$ python -q
>>> import numpy as np
>>> np.set_printoptions(precision=3, suppress=True, linewidth=200)
>>> rnd = lambda a: np.round(a, 3) + 0
>>> f = np.array([4, 1, 0, 4, 5]) + 0.5
>>> M = np.eye(5) - 2 * np.outer(f, f) / (f @ f)
>>> rnd(M)
array([[ 0.447, -0.184, -0.061, -0.553, -0.676],
       [-0.184,  0.939, -0.02 , -0.184, -0.225],
       [-0.061, -0.02 ,  0.993, -0.061, -0.075],
       [-0.553, -0.184, -0.061,  0.447, -0.676],
       [-0.676, -0.225, -0.075, -0.676,  0.174]])
>>> # symmetric
>>> A2 = np.linalg.inv(M)
>>> (np.abs(A2) > 1e-9).astype(int)
array([[1, 1, 1, 1, 1],
       [1, 1, 1, 1, 1],
       [1, 1, 1, 1, 1],
       [1, 1, 1, 1, 1],
       [1, 1, 1, 1, 1]])
>>> np.allclose(A2, M.T)
True
>>> rnd(M @ A2)
array([[1., 0., 0., 0., 0.],
       [0., 1., 0., 0., 0.],
       [0., 0., 1., 0., 0.],
       [0., 0., 0., 1., 0.],
       [0., 0., 0., 0., 1.]])
>>> rnd(np.linalg.cond(M))
np.float64(1.0)
>>> print(rnd(np.poly(M)))
[ 1. -3.  2.  2. -3.  1.]
>>> print(rnd(np.linalg.det(M[::-1])))
-1.0
>>> np.einsum("ij,ji->", M, M)
np.float64(5.0)
>>> rnd(np.linalg.eigvals(M).sum().real)
np.float64(3.0)
>>> rnd(np.kron(np.eye(2, dtype=int), M))
array([[ 0.447, -0.184, -0.061, -0.553, -0.676,  0.   ,  0.   ,  0.   ,  0.   ,  0.   ],
       [-0.184,  0.939, -0.02 , -0.184, -0.225,  0.   ,  0.   ,  0.   ,  0.   ,  0.   ],
       [-0.061, -0.02 ,  0.993, -0.061, -0.075,  0.   ,  0.   ,  0.   ,  0.   ,  0.   ],
       [-0.553, -0.184, -0.061,  0.447, -0.676,  0.   ,  0.   ,  0.   ,  0.   ,  0.   ],
       [-0.676, -0.225, -0.075, -0.676,  0.174,  0.   ,  0.   ,  0.   ,  0.   ,  0.   ],
       [ 0.   ,  0.   ,  0.   ,  0.   ,  0.   ,  0.447, -0.184, -0.061, -0.553, -0.676],
       [ 0.   ,  0.   ,  0.   ,  0.   ,  0.   , -0.184,  0.939, -0.02 , -0.184, -0.225],
       [ 0.   ,  0.   ,  0.   ,  0.   ,  0.   , -0.061, -0.02 ,  0.993, -0.061, -0.075],
       [ 0.   ,  0.   ,  0.   ,  0.   ,  0.   , -0.553, -0.184, -0.061,  0.447, -0.676],
       [ 0.   ,  0.   ,  0.   ,  0.   ,  0.   , -0.676, -0.225, -0.075, -0.676,  0.174]])
>>> w, evecs = np.linalg.eigh(M)
>>> x = np.array([2, 1, -2, 2, -3])
>>> rnd(x @ M @ x)
np.float64(21.891)
>>> rnd(evecs * np.maximum(w, 0) @ evecs.T)
array([[ 0.724, -0.092, -0.031, -0.276, -0.338],
       [-0.092,  0.969, -0.01 , -0.092, -0.113],
       [-0.031, -0.01 ,  0.997, -0.031, -0.038],
       [-0.276, -0.092, -0.031,  0.724, -0.338],
       [-0.338, -0.113, -0.038, -0.338,  0.587]])
>>> rnd(np.linalg.eigvalsh(M[1:, 1:]))
array([-0.447,  1.   ,  1.   ,  1.   ])
>>> print(rnd(evecs * np.abs(w) @ evecs.T))
[[1. 0. 0. 0. 0.]
 [0. 1. 0. 0. 0.]
 [0. 0. 1. 0. 0.]
 [0. 0. 0. 1. 0.]
 [0. 0. 0. 0. 1.]]
>>> x = np.array([1, -1, -1, -4, 0])
>>> rnd(M.T @ (M @ x))
array([ 1., -1., -1., -4.,  0.])
>>> print(rnd(np.sort(np.abs(np.degrees(np.angle(np.linalg.eigvals(M)))))))
[  0.   0.   0.   0. 180.]
>>> rnd(np.linalg.det(M))
np.float64(-1.0)
>>> rnd(np.linalg.norm(x)), rnd(np.linalg.norm(M @ x))
(np.float64(4.359), np.float64(4.359))
>>> [p for p in range(1, 25) if np.allclose(np.linalg.matrix_power(M, p), np.eye(5))]
[2, 4, 6, 8, 10, 12, 14, 16, 18, 20, 22, 24]
>>> [round(float(np.linalg.det(M[:i, :i])), 2) + 0 for i in range(1, 6)]
[0.45, 0.39, 0.38, -0.17, -1.0]
>>> print(rnd(np.linalg.eigvalsh(M).min()))
-1.0
>>> A = np.loadtxt("block11.csv", delimiter=",")
>>> A
array([[ 0.924, -2.934, -0.909],
       [ 1.001, -3.099, -1.271],
       [ 1.147, -3.081, -0.854],
       [ 1.156, -2.933, -0.942],
       [ 0.947, -2.924, -0.858],
       [ 1.123, -3.064, -0.904],
       [ 0.98 , -2.968, -1.102],
       [ 1.067, -2.9  , -1.014],
       [ 0.963, -3.019, -0.903],
       [ 0.835, -2.986, -1.034],
       [ 0.966, -2.907, -0.988],
       [ 0.953, -3.099, -0.889],
       [ 0.924, -3.02 , -1.096],
       [ 0.025,  3.098, -0.944],
       [ 0.067,  3.026, -1.098],
       [-0.154,  2.945, -0.919],
       [-0.106,  2.935, -1.107],
       [ 0.09 ,  2.966, -1.069],
       [-0.007,  2.953, -1.006],
       [ 0.171,  3.137, -0.934],
       [-0.103,  3.108, -0.829],
       [-0.025,  2.937, -0.959],
       [ 0.026,  3.036, -0.94 ],
       [ 0.182,  3.008, -1.047],
       [ 0.06 ,  3.292, -1.047],
       [-0.09 ,  2.948, -0.934]])
>>> # column 1 dominates
>>> dist = np.linalg.norm(A[:, None] - A[None], axis=-1)
>>> print(np.flatnonzero(dist[15] < dist.mean() / 2))
[13 14 15 16 17 18 19 20 21 22 23 24 25]
>>> dist.mean(axis=1).argmax()
np.int64(24)
>>> dist.shape
(26, 26)
>>> print(dist[15].round(6).argsort(kind="stable")[:4])
[15 25 21 18]
>>> print(np.linalg.matrix_rank(dist ** 2))
5
>>> np.unravel_index(dist.round(6).argmax(), dist.shape)
(np.int64(2), np.int64(24))
>>> x = np.array([1, 3, 3])
>>> (A @ x).argmax()
np.int64(24)
>>> f, g = A[12], A[1]
>>> rnd(f @ f)
np.float64(11.175)
>>> rnd(f @ g)
np.float64(11.677)
>>> p = (f @ g) / (f @ f) * f
>>> rnd(g - p)
array([ 0.036,  0.057, -0.126])
>>> rnd((g - p) @ f)
np.float64(0.0)
>>> rnd(p)
array([ 0.965, -3.156, -1.145])
>>> rnd(np.linalg.norm(f + g) ** 2 + np.linalg.norm(f - g) ** 2)
np.float64(46.793)
>>> Xc = A - A.mean(axis=0)
>>> evecs = np.linalg.svd(Xc)[2][:2]
>>> A2 = Xc - Xc @ evecs.T @ evecs
>>> rnd(A2.std(axis=0))
array([0.026, 0.004, 0.096])
>>> rnd(np.diag(evecs.T @ evecs))
array([0.932, 0.998, 0.07 ])
>>> np.linalg.norm(A2, axis=1).round(6).argmax()
np.int64(1)
>>> Xc = (A - A.mean(axis=0)) / A.std(axis=0)
>>> np.argwhere(np.abs(Xc) > 2)
array([[1, 2]])
>>> beta = np.linalg.lstsq(np.delete(Xc, 2, axis=1), Xc[:, 2])[0]
>>> np.abs(beta).argmax()
np.int64(1)
>>> print(rnd(beta))
[-0.007 -0.03 ]
>>> X = np.array([[-2, -1, 0, 3],
...     [-2, -1, 0, 3],
...     [-8, -4, 0, 12],
...     [8, 4, 0, -12],
...     [-2, -1, 0, 3]])
>>> U, sv, VT = np.linalg.svd(X)
>>> rnd(sv)
array([22.136,  0.   ,  0.   ,  0.   ])
>>> A2 = U[:, :1] @ np.diag(sv[:1]) @ VT[:1]
>>> np.linalg.matrix_rank(A2)
np.int64(1)
>>> rnd(A2)
array([[ -2.,  -1.,   0.,   3.],
       [ -2.,  -1.,   0.,   3.],
       [ -8.,  -4.,   0.,  12.],
       [  8.,   4.,   0., -12.],
       [ -2.,  -1.,   0.,   3.]])
>>> np.linalg.matrix_rank(X, rtol=0.05)
np.int64(1)
>>> rnd(np.linalg.norm(X - A2, 2)), rnd(sv[1])
(np.float64(0.0), np.float64(0.0))
>>> rnd(np.trace(np.linalg.pinv(X) @ X))
np.float64(1.0)
>>> rnd(X @ np.linalg.pinv(X) @ X)
array([[ -2.,  -1.,   0.,   3.],
       [ -2.,  -1.,   0.,   3.],
       [ -8.,  -4.,   0.,  12.],
       [  8.,   4.,   0., -12.],
       [ -2.,  -1.,   0.,   3.]])
>>> np.linalg.lstsq(X[:-1].T, X[-1])[2]
np.int32(1)
>>> print(np.allclose(X[:-1].T @ np.linalg.lstsq(X[:-1].T, X[-1])[0], X[-1]))
True
>>> np.abs(np.diag(np.linalg.qr(X)[1])) > 1e-9
array([ True, False, False, False])
>>> np.unique(X.round(6), axis=0).shape
(3, 4)
>>> f = np.array([2, -2, 1])
>>> np.array([np.convolve(row, f, "same") for row in X])
array([[  2,   0,   5,  -6],
       [  2,   0,   5,  -6],
       [  8,   0,  20, -24],
       [ -8,   0, -20,  24],
       [  2,   0,   5,  -6]])
>>> np.cross(X[0, :3], X[1, :3])
array([0, 0, 0])
>>> np.correlate(X[0], X[1], "full")
array([-6, -3,  2, 14,  2, -3, -6])
>>> np.polyval(f, X[0])
array([13,  5,  1, 13])
>>> blk = np.stack([X, 3 * X, X[::-1]])
>>> blk.sum(axis=0)
array([[-10,  -5,   0,  15],
       [  0,   0,   0,   0],
       [-40, -20,   0,  60],
       [ 30,  15,   0, -45],
       [-10,  -5,   0,  15]])
>>> np.linalg.matrix_rank(blk.reshape(3, -1))
np.int64(2)
>>> rnd(np.linalg.norm(blk, axis=(1, 2)))
array([22.136, 66.408, 22.136])
>>> [round(float(x), 3) for x in np.linalg.svd(X, compute_uv=False)[:3]]
[22.136, 0.0, 0.0]
>>> np.linalg.matrix_rank(X, rtol=0.1)
np.int64(1)
>>> np.linalg.cond(X) > 100
np.True_
>>> np.argsort(-np.linalg.norm(X, axis=0).round(6), kind="stable")[:3]
array([3, 0, 1])
>>> mat = np.load("a.npy")
>>> mat
array([[3, 0],
       [0, 3]])
>>> np.linalg.matrix_rank(mat - mat[0, 0] * np.eye(2))
np.int64(0)
>>> np.prod(np.diag(mat)), rnd(np.linalg.det(mat))
(np.int64(9), np.float64(9.0))
>>> rnd(np.sort(np.linalg.eigvals(mat)))
array([3., 3.])
>>> mat @ mat
array([[9, 0],
       [0, 9]])
>>> low = np.linalg.cholesky(mat)
>>> print(rnd(np.diag(low) ** 2))
[3. 3.]
>>> print(rnd(np.prod(np.diag(low)) ** 2), rnd(np.linalg.det(mat)))
9.0 9.0
>>> rnd(low @ low.T)
array([[3., 0.],
       [0., 3.]])
>>> rng = np.random.default_rng(1106)
>>> labels = rng.permutation(2)
>>> labels
array([1, 0])
>>> A2 = mat[labels][:, labels]
>>> print(A2)
[[3 0]
 [0 3]]
>>> np.allclose(A2, mat)
True
>>> np.trace(A2)
np.int64(6)
>>> np.diag(A2)
array([3, 3])
>>> rnd(np.sort(np.abs(np.linalg.eigvals(A2))))
array([3., 3.])
>>> r = np.linalg.matrix_rank(X)
>>> r
np.int64(1)
>>> ns = np.linalg.svd(X)[2][r:].T
>>> np.linalg.matrix_rank(X.T @ X), np.linalg.matrix_rank(X @ X.T)
(np.int64(1), np.int64(1))
>>> [int(np.linalg.matrix_rank(X[:, :j + 1])) for j in range(4)]
[1, 1, 1, 1]
>>> rnd(X @ ns)
array([[0., 0., 0.],
       [0., 0., 0.],
       [0., 0., 0.],
       [0., 0., 0.],
       [0., 0., 0.]])
>>> rnd(ns @ ns.T)
array([[ 0.714, -0.143,  0.   ,  0.429],
       [-0.143,  0.929,  0.   ,  0.214],
       [ 0.   ,  0.   ,  1.   ,  0.   ],
       [ 0.429,  0.214,  0.   ,  0.357]])
>>> arr = np.load("layer14.npy")
>>> arr
array([[ 0,  1,  4],
       [-1,  0,  4],
       [-4, -4,  0]])
>>> print(np.allclose(arr[:-1].T @ np.linalg.lstsq(arr[:-1].T, arr[-1])[0], arr[-1]))
True
>>> np.linalg.lstsq(arr[:-1].T, arr[-1])[2]
np.int32(2)
>>> np.abs(np.diag(np.linalg.qr(arr)[1])) > 1e-9
array([ True,  True, False])
>>> blk = np.stack([arr, -1 * arr, arr[::-1]])
>>> blk.sum(axis=0)
array([[-4, -4,  0],
       [-1,  0,  4],
       [ 0,  1,  4]])
>>> np.linalg.matrix_rank(blk.reshape(3, -1))
np.int64(2)
>>> np.einsum("bij,cij->bc", blk, blk)
array([[ 66, -66,   9],
       [-66,  66,  -9],
       [  9,  -9,  66]])
>>> np.linalg.matrix_rank(blk)
array([2, 2, 2])
>>> np.argsort(-np.linalg.norm(arr, axis=0).round(6), kind="stable")[:3]
array([2, 0, 1])
>>> rnd(np.linalg.norm(arr, 2) / np.linalg.norm(arr))
np.float64(0.707)
>>> print(np.linalg.cond(arr) > 100)
True
>>> print(np.linalg.matrix_rank(arr, rtol=0.1))
2
>>> np.linalg.matrix_power(arr, 2)
array([[-17, -16,   4],
       [-16, -17,  -4],
       [  4,  -4, -32]])
>>> np.allclose(arr, arr.T)
False
>>> np.allclose(arr @ arr.T, arr.T @ arr)
True
>>> rnd(np.abs(np.linalg.eigvals(arr)).max())
np.float64(5.745)
>>> print((arr - arr.T) / 2)
[[ 0.  1.  4.]
 [-1.  0.  4.]
 [-4. -4.  0.]]
>>> (arr + arr.T) / 2
array([[0., 0., 0.],
       [0., 0., 0.],
       [0., 0., 0.]])
>>> rnd(np.linalg.det(arr))
np.float64(0.0)
>>> rnd(np.sort(np.abs(np.linalg.eigvals(arr))))
array([0.   , 5.745, 5.745])
>>> W0 = np.load("data.npy")
>>> rnd(W0)
array([[-0.526,  0.85 ,  0.032],
       [-0.175, -0.071, -0.982],
       [-0.832, -0.522,  0.186]])
>>> x = np.array([0, 1, 2])
>>> rnd(np.linalg.eigvals(arr).real)
array([0., 0., 0.])
>>> O = np.linalg.solve(np.eye(3) - arr, np.eye(3) + arr)
>>> rnd(np.linalg.det(O))
np.float64(1.0)
>>> rnd(O @ O.T)
array([[1., 0., 0.],
       [0., 1., 0.],
       [0., 0., 1.]])
